>>> import numpy as np
>>> from numpy import linalg as LA
>>> np.set_printoptions(suppress=True, linewidth=120)
>>> tidy = lambda a: np.round(a, 3) + 0
>>> J = np.load("case0.npy")
>>> J
array([[ 0,  0,  0, 19],
       [33,  0, 23, 15],
       [ 0, 11,  0,  0],
       [23,  0, 19, 18],
       [17,  0,  7,  0],
       [16,  0, 16, 27],
       [ 0, 13,  0, 31],
       [ 9,  0,  6,  6],
       [ 0,  4,  0,  2],
       [ 0,  0,  0, 12],
       [29,  0, 17,  0],
       [47,  0, 29,  0],
       [ 0, 13,  0,  3],
       [44,  0, 28,  0],
       [18,  0, 12, 11],
       [10,  0,  7,  0],
       [ 4,  0,  2,  0],
       [23,  0, 19, 18],
       [14,  0, 13, 13],
       [ 0,  0,  0, 24],
       [19,  0, 10,  3],
       [28,  0, 19,  0],
       [31,  0, 20,  1]])
>>> cen = J - J.mean(axis=0)
>>> Uu, sv, VT = LA.svd(cen, full_matrices=False)
>>> LA.matrix_rank(cen)
np.int64(4)
>>> np.abs(Uu[:, 0]).argmax()
np.int64(11)
>>> tidy(np.abs(VT[-1]))
array([0.557, 0.027, 0.821, 0.119])
>>> tidy(VT[0] * np.sign(VT[0, np.abs(VT[0]).argmax()]))
array([ 0.816, -0.118,  0.529, -0.199])
>>> tidy(sv)
array([83.716, 45.086, 17.47 ,  6.776])
>>> tidy(cen.mean(axis=0))
array([0., 0., 0., 0.])
>>> np.searchsorted(np.cumsum(sv ** 2) / (sv ** 2).sum(), 0.9) + 1
np.int64(2)
>>> W0 = np.loadtxt("run5.csv", delimiter=",")
>>> tidy(W0)
array([[ 3.625, -0.597,  2.213,  2.57 ],
       [-4.612,  1.829,  0.527,  0.328],
       [-1.792,  1.614,  3.028,  3.165],
       [ 1.741,  0.377,  3.135,  3.464],
       [-4.641,  1.803,  0.412,  0.202],
       [-2.403,  1.76 ,  2.796,  2.883],
       [-4.179,  1.957,  1.415,  1.305],
       [ 2.631, -1.807, -2.687, -2.755],
       [-2.298,  1.736,  2.842,  2.938],
       [-1.832, -0.336, -3.111, -3.443],
       [-4.695,  1.71 ,  0.063, -0.176],
       [ 4.528, -1.879, -0.778, -0.601],
       [ 4.697, -1.701, -0.031,  0.211],
       [-4.649,  1.795,  0.378,  0.165],
       [ 0.102, -1.1  , -3.322, -3.57 ],
       [ 1.659,  0.413,  3.155,  3.482]])
>>> [round(float(x), 3) for x in LA.svd(W0, compute_uv=False)[:3]]
[15.462, 12.685, 0.0]
>>> np.argsort(-LA.norm(W0, axis=0).round(6), kind="stable")[:3]
array([0, 3, 2])
>>> tidy(LA.norm(W0, 2) / LA.norm(W0))
np.float64(0.773)
>>> LA.matrix_rank(W0, rtol=0.1)
np.int64(2)
